$ python -q
>>> import numpy as np
>>> np.set_printoptions(precision=1, suppress=True, linewidth=140, floatmode="fixed")
>>> mat = np.cumsum(np.array([[-1, -1, -1, -1, -1, 0, -2],
...     [-2, -1, -1, -1, -2, 2, -1],
...     [0, 1, 2, -1, -2, -2, 1],
...     [1, 2, 1, 1, 1, 0, 0],
...     [1, 0, -2, 2, 2, -2, 0],
...     [-1, -1, 2, -1, -1, 1, 1],
...     [2, -1, -2, 1, -1, 2, 1],
...     [-1, -2, -2, -2, 1, -1, -2],
...     [2, 1, 2, -2, 2, 0, 2],
...     [0, -1, -2, 0, 2, 1, 0],
...     [2, 2, -2, -1, 0, 2, 1],
...     [-2, 1, 2, -1, -1, -1, -2],
...     [-2, 0, -2, -2, -2, -2, 1],
...     [2, -2, 2, 1, -2, 1, -2],
...     [-2, -2, 1, 1, -2, -2, 2],
...     [2, 2, 0, 2, -2, -1, 0]]), axis=0)
>>> mat
array([[-1, -1, -1, -1, -1,  0, -2],
       [-3, -2, -2, -2, -3,  2, -3],
       [-3, -1,  0, -3, -5,  0, -2],
       [-2,  1,  1, -2, -4,  0, -2],
       [-1,  1, -1,  0, -2, -2, -2],
       [-2,  0,  1, -1, -3, -1, -1],
       [ 0, -1, -1,  0, -4,  1,  0],
       [-1, -3, -3, -2, -3,  0, -2],
       [ 1, -2, -1, -4, -1,  0,  0],
       [ 1, -3, -3, -4,  1,  1,  0],
       [ 3, -1, -5, -5,  1,  3,  1],
       [ 1,  0, -3, -6,  0,  2, -1],
       [-1,  0, -5, -8, -2,  0,  0],
       [ 1, -2, -3, -7, -4,  1, -2],
       [-1, -4, -2, -6, -6, -1,  0],
       [ 1, -2, -2, -4, -8, -2,  0]])
>>> C2 = np.cov(mat, rowvar=False)
>>> np.argwhere(np.triu(np.abs(np.corrcoef(mat.T)) > 0.8, 1))
array([], shape=(0, 2), dtype=int64)
>>> np.linalg.eigvalsh(C2)[::-1]
array([10.9,  6.4,  2.2,  1.8,  0.9,  0.8,  0.5])
>>> np.argsort(-mat.std(axis=0).round(6), kind="stable")
array([3, 4, 2, 0, 1, 5, 6])
>>> np.round(np.corrcoef(mat[:, 2], mat[:, 6])[0, 1], 1)
np.float64(-0.4)
>>> np.median(mat, axis=0)
array([-1.0, -1.0, -2.0, -3.5, -3.0,  0.0, -1.0])
>>> d = np.linalg.norm(mat[:, None] - mat[None], axis=-1)
>>> d.shape
(16, 16)
>>> np.flatnonzero(d[11] < d.mean() / 2)
array([11])
>>> d[11].round(6).argsort(kind="stable")[:4]
array([11,  9, 10,  8])
>>> d[:5, :5]
array([[0.0, 4.0, 5.0, 4.4, 3.2],
       [4.0, 0.0, 3.9, 5.0, 6.0],
       [5.0, 3.9, 0.0, 2.8, 5.6],
       [4.4, 5.0, 2.8, 0.0, 4.1],
       [3.2, 6.0, 5.6, 4.1, 0.0]])
>>> d[11]
array([6.3, 7.1, 8.1, 7.9, 8.1, 8.2, 7.7, 6.6, 4.2, 4.0, 4.0, 0.0, 4.6, 4.8, 8.2, 9.5])
>>> np.unravel_index(d.round(6).argmax(), d.shape)
(np.int64(10), np.int64(15))
>>> d.mean(axis=1).argmax()
np.int64(10)
>>> (d + 1e9 * np.eye(16)).round(6).argmin(axis=1)
array([ 4,  7,  3,  5,  0,  3,  0,  1,  9,  8, 11,  9, 11, 12, 15, 14])
>>> np.linalg.norm(mat - mat.mean(axis=0), axis=1)
array([3.3, 4.0, 4.1, 4.5, 5.0, 4.5, 4.0, 2.8, 2.8, 4.7, 7.1, 4.7, 5.8, 4.4, 5.3, 6.0])
